In [1]: import numpy as np

In [2]: np.set_printoptions(precision=2, suppress=True, linewidth=100, sign=" ")

In [3]: m1 = np.loadtxt("run9.csv", delimiter=",")

In [4]: m1
Out[4]: 
array([[  1.84,  -9.9 , -12.4 , -12.  ,   0.91],
       [-14.94,  -8.59,   6.71,  -1.48,   7.48],
       [ 14.99,   6.33,  -9.14,  -1.06,  -7.12],
       [ -6.53, -12.99,  -6.81, -10.91,   4.81],
       [-11.87, -12.48,  -0.64,  -7.46,   6.88],
       [  5.05,  -7.79, -13.56, -11.38,  -0.75],
       [ 14.54,   9.89,  -4.91,   3.14,  -7.53],
       [-12.69,  -0.34,  13.04,   6.47,   5.19],
       [ 12.42,  12.2 ,  -0.23,   6.85,  -7.06],
       [-14.43, -10.12,   4.56,  -3.45,   7.53],
       [-11.19, -12.73,  -1.63,  -8.11,   6.65],
       [-10.64, -12.89,  -2.37,  -8.58,   6.45],
       [  0.23, -10.77, -11.61, -12.09,   1.7 ],
       [ 10.81,  12.84,   2.15,   8.44,  -6.51],
       [  4.07,  12.46,   8.86,  11.65,  -3.72],
       [ -3.6 , -12.32,  -9.2 , -11.75,   3.51],
       [ 14.92,   8.7 ,  -6.57,   1.61,  -7.49],
       [  9.46,  13.08,   3.82,   9.43,  -6.01],
       [ 12.65,  12.06,  -0.63,   6.57,  -7.13],
       [-14.22,  -3.38,  11.44,   3.92,   6.32],
       [-15.01,  -6.55,   8.93,   0.82,   7.17],
       [-13.84, -11.01,   2.99,  -4.77,   7.44],
       [ 13.71,  11.18,  -2.67,   5.02,  -7.41],
       [ 13.54,   1.86, -12.33,  -5.24,  -5.79],
       [-10.18, -12.98,  -2.96,  -8.93,   6.28],
       [-13.8 , -11.07,   2.88,  -4.85,   7.43],
       [-12.93,  -0.74,  12.87,   6.16,   5.36]])

In [5]: # null space of dimension 3

In [6]: Uu, sig, VT = np.linalg.svd(m1)

In [7]: evecs = VT[:(sig > 1e-8).sum()]

In [8]: rng = np.random.default_rng(68923)

In [9]: x = m1[18] + 5 * m1[22] + rng.integers(2) * np.eye(5)[1]

In [10]: x
Out[10]: array([ 81.18,  68.94, -13.97,  31.68, -44.18])

In [11]: np.linalg.matrix_rank(np.vstack([m1, x]))
Out[11]: np.int64(3)

In [12]: np.diag(evecs.T @ evecs)
Out[12]: array([ 0.57,  0.43,  0.5 ,  0.37,  0.14])

In [13]: np.round(evecs.T @ evecs, 2) + 0
Out[13]: 
array([[ 0.57,  0.28, -0.31,  0.  , -0.28],
       [ 0.28,  0.43,  0.16,  0.33, -0.18],
       [-0.31,  0.16,  0.5 ,  0.35,  0.1 ],
       [ 0.  ,  0.33,  0.35,  0.37, -0.06],
       [-0.28, -0.18,  0.1 , -0.06,  0.14]])

In [14]: round(np.linalg.norm(x - evecs.T @ evecs @ x), 2)
Out[14]: np.float64(0.75)

In [15]: C2 = np.cov(m1, rowvar=False)

In [16]: np.argsort(-m1.std(axis=0).round(6), kind="stable")
Out[16]: array([ 0,  1,  2,  3,  4])

In [17]: np.argwhere(np.triu(np.abs(np.corrcoef(m1.T)) > 0.8, 1))
Out[17]: 
array([[ 0,  4],
       [ 1,  3],
       [ 1,  4]])

In [18]: np.polyfit(m1[:, 0], m1[:, 3], 1)
Out[18]: array([ 0.21, -1.26])

In [19]: C2.shape
Out[19]: (5, 5)
